$ python3 -q
>>> import numpy as np
>>> import numpy.linalg as la
>>> np.set_printoptions(precision=2, suppress=True, linewidth=200, floatmode="fixed")
>>> J = np.loadtxt("test9.csv", delimiter=",")
>>> print(J)
[[  5.50 -15.04  14.54]
 [ 13.24  -8.29   0.07]
 [-10.32 -13.94 -27.14]
 [ -0.71  15.46   4.47]
 [  9.47  -7.97   4.20]
 [ 21.19  -0.42  -6.46]
 [  4.65  15.75  18.69]
 [-21.89  -4.93  -7.60]
 [  9.25  29.38  38.80]
 [  0.54 -13.80  16.96]
 [ -1.77  -8.19  -9.50]
 [ -3.64   8.46  29.22]
 [  9.93 -24.20  13.33]
 [ 18.01   7.97 -15.20]
 [-19.82   4.93   3.79]
 [-12.34   1.44 -17.17]
 [  2.05 -15.41 -20.00]
 [ 16.55   8.15  11.59]
 [ -3.19  33.01   2.35]
 [ -3.48  -5.49 -12.12]
 [ 10.30  -2.36 -10.31]
 [  9.31   5.29 -25.34]
 [ -7.17   0.99   8.01]
 [-13.43  -3.88  14.13]]
>>> P = J @ la.solve(J.T @ J, J.T)
>>> print(np.round(la.eigvalsh(P), 2) + 0)
[0.00 0.00 0.00 0.00 0.00 0.00 0.00 0.00 0.00 0.00 0.00 0.00 0.00 0.00 0.00 0.00 0.00 0.00 0.00 0.00 0.00 1.00 1.00 1.00]
>>> print(np.allclose(P @ P, P))
True
>>> print(P @ J[:, 0])
[  5.50  13.24 -10.32  -0.71   9.47  21.19   4.65 -21.89   9.25   0.54  -1.77  -3.64   9.93  18.01 -19.82 -12.34   2.05  16.55  -3.19  -3.48  10.30   9.31  -7.17 -13.43]
>>> Xs = (J - J.mean(axis=0)) / J.std(axis=0)
>>> print(Xs.std(axis=0))
[1.00 1.00 1.00]
>>> beta = la.lstsq(np.delete(Xs, 0, axis=1), Xs[:, 0])[0]
>>> print(beta)
[0.02 0.07]
>>> print(round(float(1 - np.var(Xs[:, 0] - np.delete(Xs, 0, axis=1) @ beta)), 2))
0.01
>>> u = np.array([0, 2, 1])
>>> print(np.convolve(J[21], u))
[  0.00  18.62  19.89 -45.39 -25.34]
>>> print(np.polyval(u, J[21]))
[ 19.62  11.58 -49.68]
>>> print(np.cross(J[21, :3], J[19, :3]))
[-203.23  201.02  -32.70]
>>> print(np.correlate(J[21], J[19], "full"))
[-112.84 -115.23  245.68  120.71   88.18]
>>> m1 = np.load("m.npy")
>>> print(m1)
[[0 1 1]
 [1 0 0]
 [1 0 0]]
>>> print(round(float(la.eigvalsh(m1).min()), 2))
-1.41
>>> print([round(float(la.det(m1[:i, :i])), 2) + 0 for i in range(1, 4)])
[0.0, -1.0, 0.0]
>>> cent = np.array([[0.5, -1.0, -1.8], [-0.8, -1.0, -0.1]])
>>> rng = np.random.default_rng(29566)
>>> E = np.array([[3, -3],
...     [1, 1],
...     [2, 3],
...     [-2, 2],
...     [-1, 0],
...     [0, -2],
...     [-1, -3],
...     [-1, -2],
...     [1, -1],
...     [0, 2],
...     [2, 0],
...     [-3, -2],
...     [0, 3],
...     [-2, -2]]) @ cent + 0.1 * rng.normal(size=(14, 3))
>>> print(E)
[[ 3.97 -0.05 -5.06]
 [-0.38 -2.04 -1.83]
 [-1.40 -4.79 -4.01]
 [-2.69  0.05  3.57]
 [-0.45  1.06  1.65]
 [ 1.59  1.82  0.20]
 [ 1.87  3.96  1.99]
 [ 1.07  3.03  1.98]
 [ 1.25 -0.16 -1.76]
 [-1.52 -1.97 -0.17]
 [ 1.24 -2.07 -3.65]
 [ 0.02  4.96  5.74]
 [-2.30 -2.96 -0.36]
 [ 0.80  3.86  3.80]]
>>> D = la.norm(E[:, None] - E[None], axis=-1)
>>> print(la.matrix_rank(D ** 2))
5
>>> print(D.mean(axis=1).argmax())
11
>>> print((D + 1e9 * np.eye(14)).round(6).argmin(axis=1))
[10  9  1  4  7  7  7  6  1 12  1 13  9  7]
>>> U, sig, Vt = la.svd(E)
>>> print(sig)
[14.67  8.59  0.35]
>>> print(np.argmax(sig[:-1] / (sig[1:] + 1e-6)) + 1)
2
>>> out = U[:, :2] @ np.diag(sig[:2]) @ Vt[:2]
>>> print(la.matrix_rank(out))
2
>>> print(round(float(la.norm(E - out) / la.norm(E)), 2))
0.02
>>> print(la.matrix_rank(E, rtol=0.05))
2
>>> print(np.round(la.norm(E - out, 2), 2), round(float(sig[2]), 2))
0.35 0.35
>>> print(np.round(la.norm(E, 1), 2), round(float(la.norm(E, np.inf)), 2))
35.77 10.72
>>> print(round(la.norm(E[3] - E[11]), 2))
6.01
>>> print(np.round(E[3] @ E[11], 2))
20.74
>>> print(round(la.norm(E, "nuc"), 2))
23.61
>>> print(round(float(la.norm(E[3], 1)), 2), round(float(la.norm(E[3], np.inf)), 2))
6.32 3.57
>>> print(la.norm(E, axis=0))
[ 6.62 10.62 11.51]
>>> x0 = np.array([-3, -3, 0])
>>> y = E @ x0
>>> print(np.round(la.lstsq(E, y)[0], 2) + 0)
[-3.00 -3.00  0.00]
>>> print(np.round(la.solve(E.T @ E, E.T @ y), 2) + 0)
[-3.00 -3.00  0.00]
>>> y = y + 0.1 * rng.normal(size=14)
>>> print(y)
[-11.77   7.45  18.52   7.94  -1.99 -10.18 -17.38 -12.19  -3.08  10.58   2.37 -14.89  15.79 -14.05]
>>> beta, *_ = la.lstsq(E, y)
>>> print(np.round(E.T @ (y - E @ beta), 2) + 0)
[0.00 0.00 0.00]
>>> print([round(float(la.norm(la.solve(E.T @ E + lam * np.eye(3), E.T @ y))), 2) for lam in (0, 1, 10, 100)])
[4.24, 4.19, 3.81, 2.12]
>>> print(beta.round())
[-3.00 -3.00 -0.00]
>>> print(np.round(la.norm(y - E @ beta), 2))
0.38
>>> print(np.round(la.norm(E, 2) / la.norm(E), 2))
0.86
>>> print(la.matrix_rank(E, rtol=0.1))
2
>>> data = np.loadtxt("mat.csv", delimiter=",")
>>> print(data)
[[0.00 1.00 2.00]
 [1.00 0.00 1.00]
 [2.00 1.00 0.00]]
>>> vals, vecs = la.eigh(data)
>>> print(np.round(la.eigvalsh(data + 2 * np.eye(3)), 2) + 0)
[0.00 1.27 4.73]
>>> print(np.round(vecs.T @ vecs, 2) + 0)
[[1.00 0.00 0.00]
 [0.00 1.00 0.00]
 [0.00 0.00 1.00]]
>>> print(np.unique(vals.round(6) + 0, return_counts=True)[1])
[1 1 1]
>>> x0 = np.array([1, -3, 0])
>>> print(data @ x0)
[-3.00  1.00 -1.00]
>>> print((data * x0).sum(axis=1))
[-3.00  1.00 -1.00]
>>> print(np.sign((data @ x0).round(6)))
[-1.00  1.00 -1.00]
>>> print(data @ (2 * x0))
[-6.00  2.00 -2.00]
>>> print(np.einsum("ij,j->i", data, x0))
[-3.00  1.00 -1.00]
>>> print(np.round(la.norm(data, 1), 2), round(float(la.norm(data, np.inf)), 2))
3.0 3.0
>>> print(np.round(la.norm(data, "nuc"), 2))
5.46
>>> print(np.round(la.norm(data, 2), 2))
2.73
>>> print(la.eigvals(data))
[ 2.73 -2.00 -0.73]
>>> print(round(float(la.eigvals(data).sum().real), 2))
-0.0
>>> print(round(float(la.det(2 * data)), 2), round(la.det(data), 2))
32.0 4.0
>>> M = np.load("arr.npy")
>>> print(M)
[[-0.15  0.53  0.17 -0.82]
 [ 0.46 -0.70  0.21 -0.50]
 [-0.77 -0.46 -0.39 -0.23]
 [-0.42 -0.13  0.88  0.17]]
>>> print(M @ M)
[[ 0.49 -0.42 -0.70 -0.32]
 [-0.35  0.71 -0.60 -0.16]
 [ 0.30  0.12 -0.27  0.90]
 [-0.74 -0.55 -0.29  0.24]]
>>> print(round(la.det(M), 2))
-1.0
>>> print((M - M.T) / 2)
[[ 0.00  0.04  0.47 -0.20]
 [-0.04  0.00  0.33 -0.18]
 [-0.47 -0.33  0.00 -0.56]
 [ 0.20  0.18  0.56  0.00]]
>>> print((M + M.T) / 2)
[[-0.15  0.49 -0.30 -0.62]
 [ 0.49 -0.70 -0.12 -0.32]
 [-0.30 -0.12 -0.39  0.33]
 [-0.62 -0.32  0.33  0.17]]
